$ python3 -q
>>> import numpy as np
>>> np.set_printoptions(precision=3, suppress=True, linewidth=200, legacy="1.25")
>>> A2 = np.array([[0, 0, 1, -1],
...     [0, -1, -1, -2],
...     [-1, 2, -1, 0],
...     [-2, 1, -1, 1],
...     [-1, -1, -1, -1]])
>>> data = A2.T @ A2
>>> data
array([[ 6, -3,  4, -1],
       [-3,  7, -1,  4],
       [ 4, -1,  5,  1],
       [-1,  4,  1,  7]])
>>> np.round(np.linalg.eigvals(data).sum().real, 3)
25.0
>>> np.kron(np.eye(2, dtype=int), data)
array([[ 6, -3,  4, -1,  0,  0,  0,  0],
       [-3,  7, -1,  4,  0,  0,  0,  0],
       [ 4, -1,  5,  1,  0,  0,  0,  0],
       [-1,  4,  1,  7,  0,  0,  0,  0],
       [ 0,  0,  0,  0,  6, -3,  4, -1],
       [ 0,  0,  0,  0, -3,  7, -1,  4],
       [ 0,  0,  0,  0,  4, -1,  5,  1],
       [ 0,  0,  0,  0, -1,  4,  1,  7]])
>>> np.einsum("ij,ji->", data, data)
247
>>> np.poly(data)
array([   1.,  -25.,  189., -445.,  292.])
>>> x0 = np.array([3, 4, 1, 5])
>>> y = data @ x0
>>> y
array([ 5, 38, 18, 49])
>>> np.linalg.solve(data, -3 * y)
array([ -9., -12.,  -3., -15.])
>>> np.linalg.solve(data, y)
array([3., 4., 1., 5.])
>>> np.linalg.solve(data, y + data[:, 1])
array([3., 5., 1., 5.])
>>> np.round(np.linalg.solve(data.T, data[0]), 3) + 0
array([1., 0., 0., 0.])
>>> W0 = np.loadtxt("x.csv", delimiter=",")
>>> W0
array([[ 5., -3.],
       [ 6., -4.]])
>>> np.linalg.norm(W0, axis=1)
array([5.831, 7.211])
>>> round(float(np.linalg.norm(W0[0], 1)), 3), round(np.linalg.norm(W0[0], np.inf), 3)
(8.0, 5.0)
>>> np.linalg.norm(W0, axis=0)
array([7.81, 5.  ])
>>> round(float(np.linalg.norm(W0[0] - W0[1])), 3)
1.414
>>> W0[0] @ W0[1]
42.0
>>> round(np.linalg.norm(W0, 1), 3), round(float(np.linalg.norm(W0, np.inf)), 3)
(11.0, 10.0)
